% ipython --no-banner

In [1]: import numpy as np

In [2]: from numpy import linalg as LA

In [3]: np.set_printoptions(precision=4, suppress=True, linewidth=120, legacy="1.25")

In [4]: rd = lambda a: np.round(a, 4) + 0

In [5]: Y = np.array([[-1, 1], [2, 2], [1, -2]])

In [6]: cent = np.array([[2, -2, 1], [3, 2, 0]])

In [7]: rng = np.random.default_rng(14676)

In [8]: W0 = Y @ cent + 0.02 * rng.normal(size=(3, 3))

In [9]: print(rd(W0))
[[ 0.9684  4.0287 -0.9838]
 [ 9.9778 -0.0063  1.9865]
 [-3.9961 -6.0009  1.0031]]

In [10]: print(rd(LA.matrix_power(W0, 3)))
[[ 116.9861  145.1092  -18.8263]
 [ 315.0575   53.5342   46.6769]
 [-258.0205 -230.9122   15.7864]]

In [11]: print(rd(LA.det(W0)))
-1.8371

In [12]: print(np.allclose(W0, W0.T))
False

In [13]: print(rd(np.trace(W0)))
1.9652

In [14]: F = np.load("sample17.npy")

In [15]: print(F)
[[ 7 -1  2 -3]
 [ 7 -1  2 -3]
 [ 0  2 -1  6]]

In [16]: t3 = np.stack([F, 5 * F, F[::-1]])

In [17]: print(np.einsum("bij,cij->bc", t3, t3))
[[ 167  835   19]
 [ 835 4175   95]
 [  19   95  167]]

In [18]: print(LA.matrix_rank(t3))
[2 2 2]

In [19]: print(t3.shape)
(3, 3, 4)

In [20]: print(LA.matrix_rank(t3.reshape(3, -1)))
2

In [21]: print(t3.sum(axis=0))
[[ 42  -4  11 -12]
 [ 49  -7  14 -21]
 [  7  11  -4  33]]

In [22]: print((t3 @ F.T).shape)
(3, 3, 3)

In [23]: rank = LA.matrix_rank(F)

In [24]: print(rank)
2

In [25]: ns = LA.svd(F)[2][rank:].T

In [26]: print(rd(F @ ns))
[[0. 0.]
 [0. 0.]
 [0. 0.]]

In [27]: x = np.array([-5, 0, 5, 4])

In [28]: print(F * x)
[[-35   0  10 -12]
 [-35   0  10 -12]
 [  0   0  -5  24]]

In [29]: print(F @ x)
[-37 -37  19]

In [30]: print(LA.norm(F @ x) <= LA.norm(F, 2) * LA.norm(x) + 1e-9)
True

In [31]: print(np.einsum("ij,j->i", F, x))
[-37 -37  19]

In [32]: K = np.load("block16.npy")

In [33]: print(rd(K))
[[ 0.9872  0.6521  0.4886 -0.5085]
 [ 0.6521  3.8455  0.5456 -1.8246]
 [ 0.4886  0.5456  0.2564 -0.3488]
 [-0.5085 -1.8246 -0.3488  0.911 ]]

In [34]: rank = LA.matrix_rank(K)

In [35]: print(rank)
2

In [36]: ns = LA.svd(K)[2][rank:].T

In [37]: print([int(LA.matrix_rank(K[:i])) for i in range(1, len(K) + 1)])
[1, 2, 2, 2]

In [38]: print([int(LA.matrix_rank(np.delete(K, i, axis=0))) for i in range(4)])
[2, 2, 2, 2]

In [39]: print(ns.shape)
(4, 2)

In [40]: print(LA.matrix_rank(K.T @ K), LA.matrix_rank(K @ K.T))
2 2

In [41]: print(rd(ns @ ns.T))
[[ 0.1948  0.0866 -0.3582  0.1451]
 [ 0.0866  0.1534 -0.0161  0.3494]
 [-0.3582 -0.0161  0.8371  0.0884]
 [ 0.1451  0.3494  0.0884  0.8147]]

In [42]: print(np.allclose(K @ ns, 0))
True

In [43]: print(rd(K @ ns))
[[0. 0.]
 [0. 0.]
 [0. 0.]
 [0. 0.]]

In [44]: print(LA.matrix_rank(K, rtol=0.1))
2

In [45]: print([round(float(x), 4) for x in LA.svd(K, compute_uv=False)[:3]])
[5.0, 1.0, 0.0]

In [46]: print(LA.cond(K) > 100)
True

In [47]: print(np.argsort(-LA.norm(K, axis=0).round(6), kind="stable")[:3])
[1 3 0]

In [48]: X = np.load("data.npy")

In [49]: print(X)
[[ 0.6275 -0.6153 -0.6061]
 [ 0.9222 -0.9558 -0.9402]
 [ 0.2429 -0.2266 -0.2194]
 [ 0.0216  0.0118 -0.0264]
 [-1.3982  1.3721  1.4087]
 [ 2.6003 -2.5717 -2.6074]
 [ 1.3941 -1.3437 -1.3969]
 [ 0.0213 -0.0422  0.0031]
 [-0.6475  0.6277  0.6306]
 [-1.4067  1.4242  1.4442]
 [ 0.9892 -1.0054 -1.0612]
 [-0.6375  0.637   0.6344]]

In [50]: vals, evecs = LA.eigh(K)

In [51]: print(np.abs(evecs[:, -1]).round(6).argmax())
1

In [52]: print(rd(vals))
[0. 0. 1. 5.]

In [53]: print(rd(LA.svd(K, compute_uv=False)))
[5. 1. 0. 0.]

In [54]: print(rd(LA.eigvalsh(K @ K)))
[ 0.  0.  1. 25.]

In [55]: print(rd(evecs.T @ K @ evecs))
[[0. 0. 0. 0.]
 [0. 0. 0. 0.]
 [0. 0. 1. 0.]
 [0. 0. 0. 5.]]

In [56]: print(rd(LA.eigvalsh(K + 4 * np.eye(4))))
[4. 4. 5. 9.]

In [57]: print(rd(np.abs(evecs[:, -1])))
[0.2133 0.8659 0.1529 0.4259]

In [58]: print(np.unique(vals.round(6) + 0, return_counts=True)[1])
[2 1 1]

In [59]: print((vals > 1e-8).sum(), (vals < -1e-8).sum())
2 0

In [60]: print(rd(vals.sum()), rd(np.trace(K)))
6.0 6.0

In [61]: Y = np.c_[X[:, :2] @ np.array([[-1, 0], [0, 0]]), np.array([0, 2, 2, 0, 1, -1, 1, 0, -1, 0, -2, 0])]

In [62]: print(Y)
[[-0.6275  0.      0.    ]
 [-0.9222  0.      2.    ]
 [-0.2429  0.      2.    ]
 [-0.0216  0.      0.    ]
 [ 1.3982  0.      1.    ]
 [-2.6003  0.     -1.    ]
 [-1.3941  0.      1.    ]
 [-0.0213  0.      0.    ]
 [ 0.6475  0.     -1.    ]
 [ 1.4067  0.      0.    ]
 [-0.9892  0.     -2.    ]
 [ 0.6375  0.      0.    ]]

In [63]: print(LA.matrix_rank(Y))
2

In [64]: print(rd(LA.lstsq(X, Y[:, 0])[0]))
[-1.  0.  0.]

In [65]: print(rd(LA.norm(Y - X @ LA.lstsq(X, Y)[0], axis=0)))
[0.     0.     3.3996]

In [66]: D = LA.norm(X[:, None] - X[None], axis=-1)

In [67]: print(D.mean(axis=1).argmax())
5

In [68]: print(rd(LA.norm(X, axis=1)))
[1.0676 1.6273 0.3981 0.0361 2.4129 4.4915 2.3875 0.0474 1.1004 2.4684 1.7651 1.1021]

In [69]: print(np.flatnonzero(D[9] < D.mean() / 2))
[4 9]

In [70]: print((D + 1e9 * np.eye(12)).round(6).argmin(axis=1))
[ 1 10  7  7  9  6 10  3 11  4  1  8]

In [71]: print(LA.matrix_rank(D ** 2))
5

In [72]: cent = np.sign(np.array([[-1, 5, 3, 5], [3, -5, 5, -5], [-5, -2, -5, -2], [-5, -3, 4, -5]]))

In [73]: Y = (np.tril(cent, -1) + np.eye(4)) @ (np.triu(cent, 1) + np.eye(4))

In [74]: vals = np.array([7, 8, 8, 1])

In [75]: arr = np.rint(Y * vals @ LA.inv(Y)) + 0

In [76]: print(arr)
[[ 6.  1.  5. -5.]
 [-2.  9. -2.  2.]
 [ 2. -1.  3.  5.]
 [ 2. -1.  2.  6.]]

In [77]: r0 = np.array([0, 1, -1, -2])

In [78]: Y = arr + np.outer(r0, np.eye(4)[3])

In [79]: print(Y)
[[ 6.  1.  5. -5.]
 [-2.  9. -2.  3.]
 [ 2. -1.  3.  4.]
 [ 2. -1.  2.  4.]]

In [80]: print(rd(LA.det(Y) / LA.det(arr)), rd(1 + LA.solve(arr, r0)[3]))
0.7321 0.7321

In [81]: print(LA.matrix_rank(LA.inv(Y) - LA.inv(arr), tol=1e-8))
1

In [82]: print(LA.matrix_rank(Y - arr))
1

In [83]: proj = np.triu(np.array([[5, 7, 8, 9], [4, 8, 9, 9], [2, 6, 1, 9], [2, 6, 2, 8]]), 1) + np.eye(4)

In [84]: Y = proj @ arr @ LA.inv(proj)

In [85]: print(rd(LA.det(Y)))
448.0

In [86]: print(LA.matrix_rank(Y))
4

In [87]: z = rng.permutation(4)

In [88]: print(z)
[0 2 3 1]

In [89]: Y = arr[z][:, z]

In [90]: print(rd(LA.det(Y)), rd(LA.det(arr[z])))
448.0 448.0

In [91]: print(np.trace(Y))
24.0
